% python3 -q
>>> import numpy as np
>>> np.set_printoptions(precision=3, suppress=True, linewidth=120)
>>> E = np.loadtxt("layer8.csv", delimiter=",")
>>> print(E)
[[ 0. -1.  0.  0.]
 [ 0.  0. -1.  0.]
 [ 2.  0.  0.  0.]
 [ 0.  0.  0. -4.]]
>>> Q, r_ = np.linalg.qr(E)
>>> print(r_)
[[-2.  0.  0.  0.]
 [ 0. -1.  0.  0.]
 [ 0.  0.  1.  0.]
 [ 0.  0.  0. -4.]]
>>> print(Q @ r_)
[[ 0. -1.  0.  0.]
 [ 0.  0. -1.  0.]
 [ 2.  0.  0.  0.]
 [ 0.  0.  0. -4.]]
>>> print(Q.T @ Q)
[[1. 0. 0. 0.]
 [0. 1. 0. 0.]
 [0. 0. 1. 0.]
 [0. 0. 0. 1.]]
>>> print(np.linalg.pinv(E))
[[ 0.    0.    0.5   0.  ]
 [-1.    0.    0.    0.  ]
 [ 0.   -1.    0.    0.  ]
 [ 0.    0.    0.   -0.25]]
>>> print(E @ E.T)
[[ 1.  0.  0.  0.]
 [ 0.  1.  0.  0.]
 [ 0.  0.  4.  0.]
 [ 0.  0.  0. 16.]]
>>> print(E.T @ E)
[[ 4.  0.  0.  0.]
 [ 0.  1.  0.  0.]
 [ 0.  0.  1.  0.]
 [ 0.  0.  0. 16.]]
>>> print(E[:, 0] @ E[:, 2])
0.0
>>> print(np.linalg.svd(E, compute_uv=False))
[4. 2. 1. 1.]
>>> print(np.linalg.norm(E, axis=0))
[2. 1. 1. 4.]
>>> print(E.shape)
(4, 4)
>>> print(round(float(np.linalg.norm(E)), 3))
4.69
>>> print(E - E[0])
[[ 0.  0.  0.  0.]
 [ 0.  1. -1.  0.]
 [ 2.  1.  0.  0.]
 [ 0.  1.  0. -4.]]
>>> print(E.sum(axis=0))
[ 2. -1. -1. -4.]
>>> Q = E.astype(float).copy()
>>> for j in range(4):
...     Q[:, j] -= Q[:, :j] @ (Q[:, :j].T @ Q[:, j])
...     Q[:, j] /= np.linalg.norm(Q[:, j])
... 
>>> print(Q.T @ E)
[[2. 0. 0. 0.]
 [0. 1. 0. 0.]
 [0. 0. 1. 0.]
 [0. 0. 0. 4.]]
>>> P = np.triu(np.array([[-2, -5, -2, 1], [4, 0, 3, -4], [1, 4, 3, 1], [-2, -1, -5, -3]]), 1) + np.eye(4)
>>> B = P @ E @ np.linalg.inv(P)
>>> print(round(np.linalg.det(B), 3))
-8.0
>>> print(B)
[[  -4.  -21.   60. -144.]
 [   6.   30.  -79.  209.]
 [   2.   10.  -26.   60.]
 [   0.    0.    0.   -4.]]
>>> print(P @ E - E @ P)
[[-4.  0.  8. -8.]
 [ 6.  0.  0. 17.]
 [ 0. 10.  4. -6.]
 [ 0.  0.  0.  0.]]
>>> m1 = np.loadtxt("a.csv", delimiter=",")
>>> print(m1)
[[ 0.838  0.164 -0.047 -0.15  -0.29 ]
 [ 0.164  0.239  0.393  0.01  -0.025]
 [-0.047  0.393  0.786  0.039  0.1  ]
 [-0.15   0.01   0.039  0.826 -0.345]
 [-0.29  -0.025  0.1   -0.345  0.31 ]]
>>> print(np.argsort(-np.linalg.norm(m1, axis=0).round(6), kind="stable")[:3])
[0 3 2]
>>> W = np.array([[2, 1, 0, 2, 0, 0],
...     [0, 7, 2, 4, 1, 3],
...     [0, 5, 2, 1, 1, 1],
...     [5, 1, 0, 9, 0, 0],
...     [7, 4, 7, 7, 9, 9]])
>>> c = np.array([4, 3, 5, 3, 1, 3])
>>> H = np.maximum(m1 @ W + c, 0)
>>> print(np.linalg.matrix_rank(H))
5
>>> print((H > 0).astype(int))
[[1 1 1 1 0 1]
 [1 1 1 1 1 1]
 [1 1 1 1 1 1]
 [1 1 1 1 0 0]
 [1 1 1 1 1 1]]
>>> basis = np.array([[0, 1], [3, 3], [3, 0], [2, 2], [2, 1], [1, 2]])
>>> print(W @ basis)
[[ 7  9]
 [40 36]
 [26 20]
 [21 26]
 [74 60]]
>>> print((H @ basis).round(6).argmax(axis=1))
[0 0 0 0 0]
>>> rng = np.random.default_rng(39)
>>> z = rng.permutation(5)
>>> print(z)
[2 1 0 3 4]
>>> B = m1[z][:, z]
>>> print(B)
[[ 0.786  0.393 -0.047  0.039  0.1  ]
 [ 0.393  0.239  0.164  0.01  -0.025]
 [-0.047  0.164  0.838 -0.15  -0.29 ]
 [ 0.039  0.01  -0.15   0.826 -0.345]
 [ 0.1   -0.025 -0.29  -0.345  0.31 ]]
>>> print(np.trace(B))
3.0
>>> B = np.array([[3], [-1], [3], [2], [-2], [2], [0], [0]])
>>> basis = np.array([[9, 5, 9, 9, 2, 5, 6]])
>>> feats = B @ basis
>>> print(feats)
[[ 27  15  27  27   6  15  18]
 [ -9  -5  -9  -9  -2  -5  -6]
 [ 27  15  27  27   6  15  18]
 [ 18  10  18  18   4  10  12]
 [-18 -10 -18 -18  -4 -10 -12]
 [ 18  10  18  18   4  10  12]
 [  0   0   0   0   0   0   0]
 [  0   0   0   0   0   0   0]]
>>> rk = np.linalg.matrix_rank(feats)
>>> print(rk)
1
>>> ns = np.linalg.svd(feats)[2][rk:].T
>>> print([int(np.linalg.matrix_rank(feats[:i])) for i in range(1, len(feats) + 1)])
[1, 1, 1, 1, 1, 1, 1, 1]
>>> print(np.linalg.matrix_rank(feats.T @ feats), np.linalg.matrix_rank(feats @ feats.T))
1 1
>>> print(np.allclose(feats @ ns, 0))
True
>>> print([int(np.linalg.matrix_rank(np.delete(feats, i, axis=0))) for i in range(8)])
[1, 1, 1, 1, 1, 1, 1, 1]
>>> Uu, sv, Vh = np.linalg.svd(feats)
>>> vecs = Vh[:(sv > 1e-8).sum()]
>>> vec = feats[2] + -2 * feats[6] + rng.integers(2) * np.eye(7)[4]
>>> print(vec)
[27. 15. 27. 27.  6. 15. 18.]
>>> print(round(np.linalg.norm(vec - vecs.T @ vecs @ vec), 3))
0.0
>>> print(np.allclose(vecs.T @ vecs @ vec, vec))
True
>>> B = np.array([[4, 9], [4, 8], [2, 9], [9, 2], [0, 1], [1, 1], [7, 3]])
>>> print(np.linalg.matrix_rank(feats @ B))
1
>>> print(np.einsum("ij->j", feats))
[63 35 63 63 14 35 42]
>>> print(np.einsum("ik,kj->ji", feats, B))
[[ 606 -202  606  404 -404  404    0    0]
 [ 735 -245  735  490 -490  490    0    0]]
>>> print(np.einsum("ij,ij->i", feats, feats))
[2997  333 2997 1332 1332 1332    0    0]
>>> print(np.vstack([feats, B.T]).shape)
(10, 7)
>>> Uu, sv, Vh = np.linalg.svd(feats)
>>> print(sv.round(3) + 0)
[101.602   0.      0.      0.      0.      0.      0.   ]
>>> B = Uu[:, :1] @ np.diag(sv[:1]) @ Vh[:1]
>>> print(np.round(np.abs(feats - B).max(), 3))
0.0
>>> print(B)
[[ 27.  15.  27.  27.   6.  15.  18.]
 [ -9.  -5.  -9.  -9.  -2.  -5.  -6.]
 [ 27.  15.  27.  27.   6.  15.  18.]
 [ 18.  10.  18.  18.   4.  10.  12.]
 [-18. -10. -18. -18.  -4. -10. -12.]
 [ 18.  10.  18.  18.   4.  10.  12.]
 [  0.   0.   0.   0.   0.   0.   0.]
 [  0.   0.   0.   0.   0.   0.   0.]]
>>> print(round(np.linalg.norm(feats - B, 2), 3), round(float(sv[1]), 3))
0.0 0.0
>>> print(np.linalg.matrix_rank(feats, rtol=0.05))
1
>>> print(np.linalg.matrix_rank(B))
1
>>> F = np.load("m.npy")
>>> print(F)
[[-2  0  0  0  0  0  0  0  0  0]
 [ 1 -3  0  0  0  0  0  0  0  0]
 [ 1 -2 -4  0  0  0  0  0  0  0]
 [ 3 -2  0  0  0  0  0  0  0  0]
 [-2  0  2 -2 -1  0  0  0  0  0]
 [ 5  3  2  5 -5 -5  0  0  0  0]
 [-1  0  3 -4  2 -2  1  0  0  0]
 [-2  5 -2  1 -2  3  1 -1  0  0]
 [ 5 -4 -5  5  2 -3 -4  0 -2  0]
 [-1  4  2 -4  5  2  0 -1  0 -1]]
>>> print(np.linalg.matrix_rank(F - F[0, 0] * np.eye(10)))
9
>>> Uu, sv, Vh = np.linalg.svd(F)
>>> print(sv.round(3) + 0)
[14.89  10.319  7.974  6.227  3.303  2.531  1.231  0.629  0.469  0.   ]
>>> B = Uu[:, :9] @ np.diag(sv[:9]) @ Vh[:9]
>>> print(np.linalg.matrix_rank(F, rtol=0.05))
7
>>> print(np.linalg.matrix_rank(B))
9
>>> print(np.round(np.linalg.norm(F - B, 2), 3), round(float(sv[9]), 3))
0.0 0.0
>>> print(np.linalg.matrix_power(F, 2))
[[  4   0   0   0   0   0   0   0   0   0]
 [ -5   9   0   0   0   0   0   0   0   0]
 [ -8  14  16   0   0   0   0   0   0   0]
 [ -8   6   0   0   0   0   0   0   0   0]
 [  2   0 -10   2   1   0   0   0   0   0]
 [ -5 -38 -28 -15  30  25   0   0   0   0]
 [-22  -4  -9 -18  10   8   1   0   0   0]
 [ 30  -9  15  14  -9 -20   0   1   0   0]
 [-29  11  16 -13   1  29   4   0   4   0]
 [ -1 -11   6   3 -18 -15  -1   2   0   1]]
>>> print(np.allclose(F, F.T))
False
>>> print(np.trace(F))
-18
>>> print(np.sort(np.abs(np.linalg.eigvals(F))))
[0. 1. 1. 1. 1. 2. 2. 3. 4. 5.]
>>> print(F @ F)
[[  4   0   0   0   0   0   0   0   0   0]
 [ -5   9   0   0   0   0   0   0   0   0]
 [ -8  14  16   0   0   0   0   0   0   0]
 [ -8   6   0   0   0   0   0   0   0   0]
 [  2   0 -10   2   1   0   0   0   0   0]
 [ -5 -38 -28 -15  30  25   0   0   0   0]
 [-22  -4  -9 -18  10   8   1   0   0   0]
 [ 30  -9  15  14  -9 -20   0   1   0   0]
 [-29  11  16 -13   1  29   4   0   4   0]
 [ -1 -11   6   3 -18 -15  -1   2   0   1]]
